$ python3 -q
>>> import numpy as np
>>> from numpy import linalg as LA
>>> np.set_printoptions(precision=2, suppress=True, linewidth=100)
>>> A = np.loadtxt("block0.csv", delimiter=",")
>>> A
array([[-1.14,  0.09, -1.58,  0.04],
       [ 0.09,  0.45, -0.53, -0.27],
       [-1.58, -0.53, -1.33,  0.72],
       [ 0.04, -0.27,  0.72, -0.97]])
>>> U, sig, Vt = LA.svd(A, full_matrices=False)
>>> np.round(U.T @ A @ Vt.T, 2) + 0
array([[3., 0., 0., 0.],
       [0., 1., 0., 0.],
       [0., 0., 1., 0.],
       [0., 0., 0., 0.]])
>>> np.round(Vt @ Vt.T, 2) + 0
array([[1., 0., 0., 0.],
       [0., 1., 0., 0.],
       [0., 0., 1., 0.],
       [0., 0., 0., 1.]])
>>> U.shape, sig.shape, Vt.shape
((4, 4), (4,), (4, 4))
>>> round(np.sqrt((sig ** 2).sum()), 2), round(float(LA.norm(A)), 2)
(np.float64(3.32), 3.32)
>>> np.abs(Vt[0])
array([0.63, 0.07, 0.73, 0.26])
>>> np.cumsum(sig ** 2) / np.sum(sig ** 2)
array([0.82, 0.91, 1.  , 1.  ])
>>> (sig > 1e-8).sum()
np.int64(3)
>>> np.round(np.trace(A), 2)
np.float64(-3.0)
>>> (A + A.T) / 2
array([[-1.14,  0.09, -1.58,  0.04],
       [ 0.09,  0.45, -0.53, -0.27],
       [-1.58, -0.53, -1.33,  0.72],
       [ 0.04, -0.27,  0.72, -0.97]])
>>> ev, vecs = LA.eigh(A)
>>> vecs @ np.diag(ev) @ vecs.T
array([[-1.14,  0.09, -1.58,  0.04],
       [ 0.09,  0.45, -0.53, -0.27],
       [-1.58, -0.53, -1.33,  0.72],
       [ 0.04, -0.27,  0.72, -0.97]])
>>> round(float(ev.sum()), 2), round(float(np.trace(A)), 2)
(-3.0, -3.0)
>>> np.round(vecs.T @ vecs, 2) + 0
array([[1., 0., 0., 0.],
       [0., 1., 0., 0.],
       [0., 0., 1., 0.],
       [0., 0., 0., 1.]])
>>> (ev > 1e-8).sum(), (ev < -1e-8).sum()
(np.int64(1), np.int64(2))
>>> np.round(vecs.T @ A @ vecs, 2) + 0
array([[-3.,  0.,  0.,  0.],
       [ 0., -1.,  0.,  0.],
       [ 0.,  0.,  0.,  0.],
       [ 0.,  0.,  0.,  1.]])
>>> np.round(LA.svd(A, compute_uv=False), 2) + 0
array([3., 1., 1., 0.])
>>> np.round(LA.eigvalsh(A @ A), 2) + 0
array([0., 1., 1., 9.])
>>> U, sig, Vt = LA.svd(A)
>>> vecs = Vt[:(sig > 1e-8).sum()]
>>> rng = np.random.default_rng(709)
>>> x0 = A[0] + -3 * A[2] + rng.integers(2) * np.eye(4)[2]
>>> x0
array([ 3.61,  1.67,  3.41, -2.11])
>>> np.diag(vecs.T @ vecs)
array([0.69, 0.51, 0.8 , 0.99])
>>> round(float(LA.norm(x0 - vecs.T @ vecs @ x0)), 2)
0.44
>>> vecs.T @ vecs
array([[ 0.69,  0.39,  0.24,  0.06],
       [ 0.39,  0.51, -0.31, -0.08],
       [ 0.24, -0.31,  0.8 , -0.05],
       [ 0.06, -0.08, -0.05,  0.99]])
